In [1]: import numpy as np

In [2]: np.set_printoptions(precision=2, suppress=True, linewidth=140)

In [3]: X = np.load("data.npy")

In [4]: X
Out[4]: 
array([[ 2,  2,  2,  2,  2,  2,  2,  2,  2],
       [ 2,  4,  4,  4,  4,  4,  4,  4,  4],
       [ 2,  4,  6,  6,  6,  6,  6,  6,  6],
       [ 2,  4,  6,  8,  8,  8,  8,  8,  8],
       [ 2,  4,  6,  8, 10, 10, 10, 10, 10],
       [ 2,  4,  6,  8, 10, 12, 12, 12, 12],
       [ 2,  4,  6,  8, 10, 12, 14, 14, 14],
       [ 2,  4,  6,  8, 10, 12, 14, 16, 16],
       [ 2,  4,  6,  8, 10, 12, 14, 16, 18]])

In [5]: low = np.linalg.cholesky(X)

In [6]: low @ low.T
Out[6]: 
array([[ 2.,  2.,  2.,  2.,  2.,  2.,  2.,  2.,  2.],
       [ 2.,  4.,  4.,  4.,  4.,  4.,  4.,  4.,  4.],
       [ 2.,  4.,  6.,  6.,  6.,  6.,  6.,  6.,  6.],
       [ 2.,  4.,  6.,  8.,  8.,  8.,  8.,  8.,  8.],
       [ 2.,  4.,  6.,  8., 10., 10., 10., 10., 10.],
       [ 2.,  4.,  6.,  8., 10., 12., 12., 12., 12.],
       [ 2.,  4.,  6.,  8., 10., 12., 14., 14., 14.],
       [ 2.,  4.,  6.,  8., 10., 12., 14., 16., 16.],
       [ 2.,  4.,  6.,  8., 10., 12., 14., 16., 18.]])

In [7]: x = np.array([1, 3, 2, -2, 1, 3, -2, 1, 2])

In [8]: X @ x
Out[8]: array([18, 34, 44, 50, 60, 68, 70, 76, 80])

In [9]: X @ np.eye(9)[5]
Out[9]: array([ 2.,  4.,  6.,  8., 10., 12., 12., 12., 12.])

In [10]: X * x
Out[10]: 
array([[  2,   6,   4,  -4,   2,   6,  -4,   2,   4],
       [  2,  12,   8,  -8,   4,  12,  -8,   4,   8],
       [  2,  12,  12, -12,   6,  18, -12,   6,  12],
       [  2,  12,  12, -16,   8,  24, -16,   8,  16],
       [  2,  12,  12, -16,  10,  30, -20,  10,  20],
       [  2,  12,  12, -16,  10,  36, -24,  12,  24],
       [  2,  12,  12, -16,  10,  36, -28,  14,  28],
       [  2,  12,  12, -16,  10,  36, -28,  16,  32],
       [  2,  12,  12, -16,  10,  36, -28,  16,  36]])

In [11]: E = np.load("w.npy")

In [12]: E
Out[12]: 
array([[-9,  6, -9,  6],
       [ 3, -9,  3, -9],
       [ 9, -6,  0,  0],
       [-3,  9,  0,  0]])

In [13]: rng = np.random.default_rng(3666)

In [14]: idx = rng.permutation(4)

In [15]: other = E[:, idx] * rng.choice([-1, 1], 4)

In [16]: other
Out[16]: 
array([[ 9,  9,  6,  6],
       [-3, -3, -9, -9],
       [-9,  0, -6,  0],
       [ 3,  0,  9,  0]])

In [17]: left, _, Vh = np.linalg.svd(E.T @ other)

In [18]: np.round(left @ Vh, 2) + 0
Out[18]: 
array([[-1.,  0.,  0.,  0.],
       [ 0.,  0.,  1.,  0.],
       [ 0., -1.,  0.,  0.],
       [ 0.,  0.,  0.,  1.]])

In [19]: np.einsum("ii->", other)
Out[19]: np.int64(0)

In [20]: np.linalg.eigvals(other)
Out[20]: array([ 7.94+0.j  , -0.  +7.94j, -0.  -7.94j, -7.94+0.j  ])

In [21]: np.einsum("ij,ji->", other, other)
Out[21]: np.int64(0)

In [22]: round(np.linalg.det(other.T), 2)
Out[22]: np.float64(-3969.0)

In [23]: np.round(np.linalg.det(2 * other), 2), round(float(np.linalg.det(other)), 2)
Out[23]: (np.float64(-63504.0), -3969.0)

In [24]: idx = rng.permutation(4)

In [25]: idx
Out[25]: array([0, 1, 3, 2])

In [26]: other = E[idx][:, idx]

In [27]: other
Out[27]: 
array([[-9,  6,  6, -9],
       [ 3, -9, -9,  3],
       [-3,  9,  0,  0],
       [ 9, -6,  0,  0]])

In [28]: np.trace(other)
Out[28]: np.int64(-18)

In [29]: E.shape
Out[29]: (4, 4)

In [30]: np.round(np.linalg.norm(E), 2)
Out[30]: np.float64(24.92)

In [31]: np.count_nonzero(E)
Out[31]: np.int64(12)

In [32]: np.linalg.svd(E, compute_uv=False)
Out[32]: array([22.04,  8.42,  7.48,  2.86])

In [33]: np.linalg.matrix_rank(E)
Out[33]: np.int64(4)

In [34]: E.mean(axis=0)
Out[34]: array([ 0.  ,  0.  , -1.5 , -0.75])

In [35]: f = np.array([1, 1, 0, 0, -3, -1])

In [36]: arr = np.outer(rng.normal(size=43), f) + 0.02 * rng.normal(size=(43, 6))

In [37]: arr.round(2) + 0
Out[37]: 
array([[-0.82, -0.81,  0.03,  0.03,  2.4 ,  0.8 ],
       [-0.16, -0.13,  0.  , -0.02,  0.48,  0.16],
       [-0.9 , -0.91,  0.  ,  0.  ,  2.66,  0.89],
       [ 1.14,  1.16,  0.03,  0.03, -3.46, -1.13],
       [-1.15, -1.16,  0.01, -0.03,  3.53,  1.14],
       [ 0.23,  0.22, -0.01, -0.01, -0.6 , -0.2 ],
       [-1.33, -1.31,  0.  ,  0.01,  4.02,  1.35],
       [-0.24, -0.25, -0.02,  0.02,  0.69,  0.26],
       [-2.08, -2.06,  0.01, -0.01,  6.2 ,  2.03],
       [-2.69, -2.69,  0.  , -0.03,  8.13,  2.7 ],
       [-1.31, -1.27,  0.02,  0.03,  3.86,  1.29],
       [-1.47, -1.51, -0.01, -0.01,  4.54,  1.54],
       [-0.17, -0.14,  0.01,  0.  ,  0.51,  0.16],
       [-0.04, -0.02,  0.01, -0.01,  0.13,  0.02],
       [-0.44, -0.46,  0.03, -0.01,  1.35,  0.42],
       [ 0.81,  0.78, -0.02,  0.03, -2.45, -0.82],
       [ 1.  ,  0.99,  0.  , -0.01, -3.05, -0.99],
       [-0.24, -0.23, -0.01,  0.  ,  0.83,  0.25],
       [-1.64, -1.6 , -0.03, -0.01,  4.76,  1.61],
       [-2.75, -2.74,  0.01,  0.02,  8.23,  2.73],
       [-0.5 , -0.49, -0.02, -0.02,  1.51,  0.5 ],
       [-1.8 , -1.7 ,  0.03, -0.01,  5.25,  1.74],
       [-2.16, -2.12, -0.01,  0.03,  6.53,  2.16],
       [-0.84, -0.78,  0.01,  0.02,  2.43,  0.82],
       [ 0.11,  0.09,  0.  ,  0.02, -0.33, -0.13],
       [-0.63, -0.6 , -0.02,  0.  ,  1.95,  0.65],
       [-0.01, -0.03,  0.02,  0.  ,  0.  ,  0.02],
       [ 0.74,  0.72, -0.03,  0.01, -2.19, -0.7 ],
       [-0.84, -0.86, -0.02, -0.04,  2.52,  0.84],
       [ 0.12,  0.1 , -0.01,  0.03, -0.4 , -0.1 ],
       [-0.18, -0.15,  0.  ,  0.04,  0.41,  0.15],
       [-1.02, -1.01, -0.01, -0.02,  3.09,  1.01],
       [-1.09, -1.13,  0.  ,  0.01,  3.31,  1.11],
       [-1.65, -1.65, -0.04,  0.01,  5.03,  1.63],
       [-0.06, -0.04,  0.02,  0.02,  0.18,  0.05],
       [-0.11, -0.12,  0.02,  0.  ,  0.32,  0.08],
       [ 1.13,  1.13, -0.03, -0.02, -3.41, -1.09],
       [ 1.1 ,  1.08,  0.01, -0.01, -3.24, -1.05],
       [-0.53, -0.49, -0.03,  0.03,  1.55,  0.51],
       [ 0.81,  0.83, -0.01,  0.  , -2.44, -0.83],
       [-1.72, -1.71,  0.  , -0.01,  5.17,  1.73],
       [ 1.29,  1.3 , -0.04,  0.02, -3.84, -1.27],
       [ 2.58,  2.57, -0.02,  0.  , -7.77, -2.61]])

In [38]: proj = arr @ np.linalg.solve(arr.T @ arr, arr.T)

In [39]: round(np.trace(proj), 2)
Out[39]: np.float64(6.0)
